$ python3 -q
>>> import numpy as np
>>> np.set_printoptions(precision=3, suppress=True, linewidth=140, floatmode="fixed")
>>> rnd = lambda a: np.round(a, 3) + 0
>>> A = np.array([[0, 1, 0, 0, 0, 0, 0],
...     [0, 0, 0, 0, 0, 1, 0],
...     [0, 0, 0, 0, 0, 0, 1],
...     [0, 0, 0, 0, 1, 0, 0],
...     [0, 0, 1, 0, 0, 0, 0],
...     [1, 0, 0, 0, 0, 0, 0],
...     [0, 0, 0, 1, 0, 0, 0]])
>>> print(rnd(np.sort(np.linalg.eigvals(A).real)))
[-1.000 -0.500 -0.500  0.000  0.000  1.000  1.000]
>>> print(np.flatnonzero(np.linalg.matrix_power((A != 0) + (A.T != 0) + np.eye(7), 7)[5]))
[0 1 5]
>>> left, sig, Vt = np.linalg.svd(A, full_matrices=False)
>>> print(sig / sig[0])
[1.000 1.000 1.000 1.000 1.000 1.000 1.000]
>>> print((sig > 1e-8).sum())
7
>>> print(rnd(np.sqrt((sig ** 2).sum())), rnd(np.linalg.norm(A)))
2.646 2.646
>>> print(rnd(np.cumsum(sig ** 2) / np.sum(sig ** 2)))
[0.143 0.286 0.429 0.571 0.714 0.857 1.000]
>>> r0 = np.array([2, 0, 0, 2, 1, 2, 2])
>>> M2 = A + np.outer(r0, np.eye(7)[2])
>>> print(np.linalg.matrix_rank(np.linalg.inv(M2) - np.linalg.inv(A), tol=1e-8))
1
>>> print(rnd(np.linalg.det(M2) / np.linalg.det(A)), rnd(1 + np.linalg.solve(A, r0)[2]))
2.0 2.0
>>> mat = np.loadtxt("layer18.csv", delimiter=",")
>>> print(mat)
[[  2.000   6.000   2.000 -19.000  19.000  12.000  -1.000  27.000]
 [ 87.000 -56.000 -24.000  -7.000 -24.000  38.000 -23.000  73.000]
 [ 21.000 -14.000 -18.000 -19.000  21.000  29.000   1.000  34.000]
 [  0.000 -24.000 -48.000   1.000  28.000  31.000  23.000 -24.000]
 [ 57.000 -56.000 -48.000   6.000  -8.000  39.000   0.000  19.000]
 [-13.000  38.000  50.000 -20.000  -1.000 -22.000 -18.000  38.000]]
>>> M2 = mat[0, 0] * mat[1:] - np.outer(mat[1:, 0], mat[0])
>>> print(M2)
[[    0.000  -634.000  -222.000  1639.000 -1701.000  -968.000    41.000 -2203.000]
 [    0.000  -154.000   -78.000   361.000  -357.000  -194.000    23.000  -499.000]
 [    0.000   -48.000   -96.000     2.000    56.000    62.000    46.000   -48.000]
 [    0.000  -454.000  -210.000  1095.000 -1099.000  -606.000    57.000 -1501.000]
 [    0.000   154.000   126.000  -287.000   245.000   112.000   -49.000   427.000]]
>>> print(mat[:, 0] / mat[0, 0])
[ 1.000 43.500 10.500  0.000 28.500 -6.500]
>>> print(np.linalg.matrix_rank(M2), np.linalg.matrix_rank(mat))
2 3
